In [1]: import numpy as np

In [2]: from numpy import linalg as LA

In [3]: np.set_printoptions(precision=2, suppress=True, linewidth=140, sign=" ")

In [4]: data = np.array([[1, 0, 0, 1, 0],
   ...:     [5, 4, 3, 3, 3],
   ...:     [3, 3, 1, 0, 3],
   ...:     [1, 1, 4, 1, 5],
   ...:     [1, 2, 5, 4, 4]])

In [5]: vec = np.array([3, 2, -1, 0, 3])

In [6]: target = data @ vec

In [7]: target
Out[7]: array([  3,  29,  23,  16,  14])

In [8]: np.round(LA.solve(data, target), 2) + 0
Out[8]: array([ 3.,  2., -1.,  0.,  3.])

In [9]: np.round(LA.solve(data, data[:, 2]), 2) + 0
Out[9]: array([ 0.,  0.,  1.,  0.,  0.])

In [10]: np.round(LA.solve(data, 3 * target), 2) + 0
Out[10]: array([ 9.,  6., -3.,  0.,  9.])

In [11]: LA.solve(data, target + data[:, 3])
Out[11]: array([ 3.,  2., -1.,  1.,  3.])

In [12]: round(float(LA.norm(data[2], 1)), 2), round(float(LA.norm(data[2], np.inf)), 2)
Out[12]: (10.0, 3.0)

In [13]: np.round(LA.norm(data, 1), 2), round(LA.norm(data, np.inf), 2)
Out[13]: (np.float64(15.0), np.float64(18.0))

In [14]: Q = data.astype(float).copy()

In [15]: for j in range(5):
    ...:     Q[:, j] -= Q[:, :j] @ (Q[:, :j].T @ Q[:, j])
    ...:     Q[:, j] /= LA.norm(Q[:, j])
    ...: 

In [16]: np.round(Q.T @ Q, 2) + 0
Out[16]: 
array([[ 1.,  0.,  0.,  0.,  0.],
       [ 0.,  1.,  0.,  0.,  0.],
       [ 0.,  0.,  1.,  0.,  0.],
       [ 0.,  0.,  0.,  1.,  0.],
       [ 0.,  0.,  0.,  0.,  1.]])

In [17]: f, g = data[4], data[3]

In [18]: f @ g
Out[18]: np.int64(47)

In [19]: pr = (f @ g) / (f @ f) * f

In [20]: np.outer(f, g)
Out[20]: 
array([[  1,   1,   4,   1,   5],
       [  2,   2,   8,   2,  10],
       [  5,   5,  20,   5,  25],
       [  4,   4,  16,   4,  20],
       [  4,   4,  16,   4,  20]])

In [21]: X = np.array([[0, 3, 2], [3, 0, 3], [2, 3, 0]])

In [22]: np.count_nonzero(X)
Out[22]: np.int64(6)

In [23]: np.unravel_index(np.abs(X).argmax(), X.shape)
Out[23]: (np.int64(0), np.int64(1))

In [24]: X.mean(axis=0)
Out[24]: array([ 1.67,  2.  ,  1.67])

In [25]: w, evecs = LA.eigh(X)

In [26]: vec = np.array([5, 0, 5])

In [27]: vec @ X @ vec / (vec @ vec), round(w[0], 2), round(w[-1], 2)
Out[27]: (np.float64(2.0), np.float64(-3.36), np.float64(5.36))

In [28]: np.abs(X).sum(axis=1).max(), np.round(np.abs(w).max(), 2)
Out[28]: (np.int64(6), np.float64(5.36))

In [29]: LA.eigvalsh(X[1:, 1:])
Out[29]: array([-3.,  3.])

In [30]: evecs * np.maximum(w, 0) @ evecs.T
Out[30]: 
array([[ 1.65,  1.84,  1.65],
       [ 1.84,  2.06,  1.84],
       [ 1.65,  1.84,  1.65]])

In [31]: evecs * np.abs(w) @ evecs.T
Out[31]: 
array([[ 3.29,  0.69,  1.29],
       [ 0.69,  4.13,  0.69],
       [ 1.29,  0.69,  3.29]])

In [32]: M2 = X / LA.norm(X, axis=1, keepdims=True)

In [33]: C2 = M2 @ M2.T

In [34]: LA.norm(M2, axis=1)
Out[34]: array([ 1.,  1.,  1.])

In [35]: np.round(np.degrees(np.arccos(np.clip(C2[1, 2], -1, 1))), 2)
Out[35]: np.float64(66.91)

In [36]: (C2 - 2 * np.eye(3)).round(6).argmax(axis=1)
Out[36]: array([ 2,  0,  0])

In [37]: np.argwhere(np.triu(np.abs(C2) > 0.95, 1))
Out[37]: array([], shape=(0, 2), dtype=int64)

In [38]: w, evecs = LA.eigh(X)

In [39]: w.sum(), np.trace(X)
Out[39]: (np.float64(0.0), np.int64(0))

In [40]: w
Out[40]: array([-3.36, -2.  ,  5.36])

In [41]: np.abs(evecs[:, -1]).round(6).argmax()
Out[41]: np.int64(1)

In [42]: LA.eigvalsh(X @ X)
Out[42]: array([  4.  ,  11.28,  28.72])

In [43]: K = np.loadtxt("dump.csv", delimiter=",")

In [44]: K
Out[44]: 
array([[-0.2,  1. , -0.7,  0.4,  0.4],
       [ 0.3,  0.7,  1.3,  0.4, -0.6],
       [ 0.4,  1.2, -0.7, -0.6,  0.8],
       [-1.3, -1.8, -0.6,  0.7, -0.1]])

In [45]: ang = np.radians(90)

In [46]: R = np.eye(5)

In [47]: R[3, 3] = R[1, 1] = np.cos(ang)

In [48]: R[3, 1], R[1, 3] = -np.sin(ang), np.sin(ang)

In [49]: R.round(2) + 0
Out[49]: 
array([[ 1.,  0.,  0.,  0.,  0.],
       [ 0.,  0.,  0.,  1.,  0.],
       [ 0.,  0.,  1.,  0.,  0.],
       [ 0., -1.,  0.,  0.,  0.],
       [ 0.,  0.,  0.,  0.,  1.]])

In [50]: M2 = K @ R.T

In [51]: LA.svd(K, compute_uv=False), LA.svd(M2, compute_uv=False)
Out[51]: (array([ 2.87,  2.04,  1.04,  0.17]), array([ 2.87,  2.04,  1.04,  0.17]))

In [52]: np.allclose(LA.norm(K, axis=1), LA.norm(M2, axis=1))
Out[52]: True

In [53]: M2
Out[53]: 
array([[-0.2,  0.4, -0.7, -1. ,  0.4],
       [ 0.3,  0.4,  1.3, -0.7, -0.6],
       [ 0.4, -0.6, -0.7, -1.2,  0.8],
       [-1.3,  0.7, -0.6,  1.8, -0.1]])

In [54]: np.abs(M2 - K).max(axis=0)
Out[54]: array([ 0. ,  2.5,  0. ,  1.4,  0. ])

In [55]: np.diff(K, axis=0)
Out[55]: 
array([[ 0.5, -0.3,  2. ,  0. , -1. ],
       [ 0.1,  0.5, -2. , -1. ,  1.4],
       [-1.7, -3. ,  0.1,  1.3, -0.9]])

In [56]: round(float(LA.norm(K)), 2)
Out[56]: 3.68

In [57]: M2 = K / LA.norm(K, axis=1, keepdims=True)

In [58]: C2 = M2 @ M2.T

In [59]: np.argwhere(np.triu(np.abs(C2) > 0.95, 1))
Out[59]: array([], shape=(0, 2), dtype=int64)

In [60]: f = np.array([2, 6])

In [61]: np.round(np.correlate(K[3], K[0], "full"), 2) + 0
Out[61]: array([-0.52, -1.24, -0.05,  0.  , -0.88, -0.77,  0.89, -0.24,  0.02])

In [62]: np.convolve(K[3], f)
Out[62]: array([ -2.6, -11.4, -12. ,  -2.2,   4. ,  -0.6])

In [63]: np.polyval(f, K[3])
Out[63]: array([ 3.4,  2.4,  4.8,  7.4,  5.8])

In [64]: arr = np.array([[0, 0, 1], [0, 0, 0], [2, 0, 1]])

In [65]: np.abs(np.diag(LA.qr(arr)[1])) > 1e-9
Out[65]: array([ True, False,  True])

In [66]: np.allclose(arr[:-1].T @ LA.lstsq(arr[:-1].T, arr[-1])[0], arr[-1])
Out[66]: False

In [67]: try:
    ...:     LA.inv(arr)
    ...: except LA.LinAlgError as e:
    ...:     print(repr(e))
    ...: 
LinAlgError('Singular matrix')

In [68]: LA.lstsq(arr[:-1].T, arr[-1])[2]
Out[68]: np.int32(1)

In [69]: np.round(np.trace(LA.pinv(arr) @ arr), 2)
Out[69]: np.float64(2.0)

In [70]: [round(float(x), 2) for x in LA.svd(arr, compute_uv=False)[:3]]
Out[70]: [2.29, 0.87, 0.0]

In [71]: np.argsort(-LA.norm(arr, axis=0).round(6), kind="stable")[:3]
Out[71]: array([ 0,  2,  1])

In [72]: M = np.load("arr.npy")

In [73]: M
Out[73]: 
array([[-3,  0],
       [ 0, -3]])

In [74]: left, sigma = LA.svd(M)
Traceback (most recent call last):
  Cell In[74], line 1
    left, sigma = LA.svd(M)
ValueError: too many values to unpack (expected 2)


In [75]: left, sigma, Vh = LA.svd(M, full_matrices=False)

In [76]: (sigma > 1e-8).sum()
Out[76]: np.int64(2)

In [77]: left.T @ left
Out[77]: 
array([[ 1.,  0.],
       [ 0.,  1.]])

In [78]: np.cumsum(sigma ** 2) / np.sum(sigma ** 2)
Out[78]: array([ 0.5,  1. ])

In [79]: left.T @ M @ Vh.T
Out[79]: 
array([[ 3.,  0.],
       [ 0.,  3.]])

In [80]: P = np.triu(np.array([[-4, -5], [0, 0]]), 1) + np.eye(2)

In [81]: M2 = P @ M @ LA.inv(P)

In [82]: M2
Out[82]: 
array([[-3.,  0.],
       [ 0., -3.]])

In [83]: np.round(LA.det(M2), 2)
Out[83]: np.float64(9.0)

In [84]: P @ M - M @ P
Out[84]: 
array([[ 0.,  0.],
       [ 0.,  0.]])

In [85]: LA.matrix_rank(M2)
Out[85]: np.int64(2)

In [86]: f, g = X[2], X[1]

In [87]: f @ f
Out[87]: np.int64(13)

In [88]: pr = (f @ g) / (f @ f) * f

In [89]: (g - pr) @ f
Out[89]: np.float64(0.0)

In [90]: LA.matrix_rank(np.outer(f, g))
Out[90]: np.int64(1)

In [91]: round(float(LA.norm(f + g) ** 2 + LA.norm(f - g) ** 2), 2)
Out[91]: 62.0

In [92]: f = np.array([1, 0])

In [93]: M2 = M + np.outer(f, np.eye(2)[1])

In [94]: LA.matrix_rank(LA.inv(M2) - LA.inv(M), tol=1e-8)
Out[94]: np.int64(1)

In [95]: M2 = np.array([[-2, 5, -1], [4, -4, 5], [-1, -1, 3]])

In [96]: M2[-1] = M2[0]

In [97]: J = M2 + 0.1 * np.eye(3)

In [98]: J
Out[98]: 
array([[-1.9,  5. , -1. ],
       [ 4. , -3.9,  5. ],
       [-2. ,  5. , -0.9]])

In [99]: vec = np.array([1, 1, 2])

In [100]: target = J @ vec

In [101]: target
Out[101]: array([  1.1,  10.1,   1.2])

In [102]: LA.solve(J, target)
Out[102]: array([ 1.,  1.,  2.])

In [103]: LA.solve(J, J[:, 2])
Out[103]: array([ 0.,  0.,  1.])

In [104]: np.round(LA.solve(J.T, J[1]), 2) + 0
Out[104]: array([ 0.,  1.,  0.])

In [105]: round(LA.det(M), 2)
Out[105]: np.float64(9.0)

In [106]: (LA.matrix_power((M != 0) + (M.T != 0) + np.eye(2), 2) > 0).astype(int)
Out[106]: 
array([[ 1,  0],
       [ 0,  1]])

In [107]: M @ M
Out[107]: 
array([[ 9,  0],
       [ 0,  9]])

In [108]: np.sort(LA.eigvals(M).real)
Out[108]: array([-3., -3.])

In [109]: LA.matrix_rank(data)
Out[109]: np.int64(5)

In [110]: LA.rank(data)
Traceback (most recent call last):
  Cell In[110], line 1
    LA.rank(data)
AttributeError: module 'numpy.linalg' has no attribute 'rank'


In [111]: data[:, 5]
Traceback (most recent call last):
  Cell In[111], line 1
    data[:, 5]
IndexError: index 5 is out of bounds for axis 1 with size 5


In [112]: LA.svd(data, compute_uv=False)
Out[112]: array([ 13.08,   4.75,   3.03,   0.91,   0.42])

In [113]: M2 = np.array([[8, 5, 4], [1, 8, 1]])

In [114]: W2 = np.kron(M2, J)

In [115]: LA.matrix_rank(W2)
Out[115]: np.int64(6)

In [116]: W2.shape
Out[116]: (6, 9)

In [117]: W2
Out[117]: 
array([[-15.2,  40. ,  -8. ,  -9.5,  25. ,  -5. ,  -7.6,  20. ,  -4. ],
       [ 32. , -31.2,  40. ,  20. , -19.5,  25. ,  16. , -15.6,  20. ],
       [-16. ,  40. ,  -7.2, -10. ,  25. ,  -4.5,  -8. ,  20. ,  -3.6],
       [ -1.9,   5. ,  -1. , -15.2,  40. ,  -8. ,  -1.9,   5. ,  -1. ],
       [  4. ,  -3.9,   5. ,  32. , -31.2,  40. ,   4. ,  -3.9,   5. ],
       [ -2. ,   5. ,  -0.9, -16. ,  40. ,  -7.2,  -2. ,   5. ,  -0.9]])

In [118]: F = np.loadtxt("data.csv", delimiter=",")

In [119]: F
Out[119]: 
array([[ 81., -54., -18., -45.],
       [-54.,  36.,  12.,  30.],
       [-18.,  12.,   4.,  10.],
       [-45.,  30.,  10.,  25.]])

In [120]: np.abs(np.diag(LA.qr(F)[1])) > 1e-9
Out[120]: array([ True, False, False, False])

In [121]: LA.lstsq(F[:-1].T, F[-1])[2]
Out[121]: np.int32(1)

In [122]: np.unique(F.round(6), axis=0).shape
Out[122]: (4, 4)

In [123]: round(float(np.trace(LA.pinv(F) @ F)), 2)
Out[123]: 1.0

In [124]: A = np.load("x.npy")

In [125]: A
Out[125]: 
array([[ -1.06,  -8.36,  -8.95,   5.21],
       [ -0.26,  -8.57,  -9.57,   6.86],
       [  2.7 ,  -8.91,  -9.83,   7.32],
       [  0.24,  -8.85,  -9.84,   4.4 ],
       [ -0.3 ,  -9.64, -11.21,   5.81],
       [  0.39,  -9.32,  -8.09,   6.61],
       [  0.51,  -7.47,  -8.69,   7.64],
       [ -2.86, -10.52,  -6.98,   5.91],
       [  1.62,  -9.5 ,  -9.83,   6.49],
       [ -0.08,  -8.85,  -8.5 ,   5.99],
       [ -0.32,  -9.56,  -8.69,   6.65],
       [ -1.05,  -8.77,  -9.44,   6.81],
       [ -1.56,  -8.42,  -8.79,   5.13],
       [ -0.14,  -7.71,  -9.39,   5.62],
       [  0.31,  -8.64,  -8.71,   6.41],
       [ -0.45,  -8.9 ,  -7.65,   4.64],
       [ -1.67,  -8.31, -10.03,   5.74],
       [ -1.24,  -9.18, -10.15,   6.35],
       [ -0.02, -10.12,  -9.93,   7.17],
       [  2.05,  -8.67,  -9.63,   6.38],
       [ -0.51,  -7.48,  -7.87,   4.79],
       [ -0.24, -10.76,  -9.83,   6.4 ],
       [  1.49,  -9.29,  -9.35,   5.39],
       [ -0.46,  -8.76,  -8.57,   5.37],
       [  0.1 ,  -8.38, -10.24,   5.64],
       [ -1.85,  -9.74,  -9.28,   4.84]])

In [126]: vec = np.array([1, 1, 2, 2])

In [127]: target = A @ vec

In [128]: LA.lstsq(A, target)[0]
Out[128]: array([ 1.,  1.,  2.,  2.])

In [129]: try:
     ...:     LA.solve(A, target)
     ...: except LA.LinAlgError as e:
     ...:     print(e)
     ...: 
Last 2 dimensions of the array must be square

In [130]: rng = np.random.default_rng(569)

In [131]: target = target + 0.1 * rng.normal(size=26)

In [132]: target
Out[132]: 
array([-16.96, -14.35, -11.13, -19.48, -20.96, -11.87,  -8.86, -15.6 , -14.6 , -14.  , -13.82, -15.14, -17.29, -15.32, -12.98, -15.33,
       -18.56, -17.85, -15.58, -13.31, -14.32, -17.8 , -15.82, -15.44, -17.33, -20.48])

In [133]: c, *_ = LA.lstsq(A, target)

In [134]: [round(float(LA.norm(LA.solve(A.T @ A + lam * np.eye(4), A.T @ target))), 2) for lam in (0, 1, 10, 100)]
Out[134]: [3.19, 3.04, 2.25, 1.21]
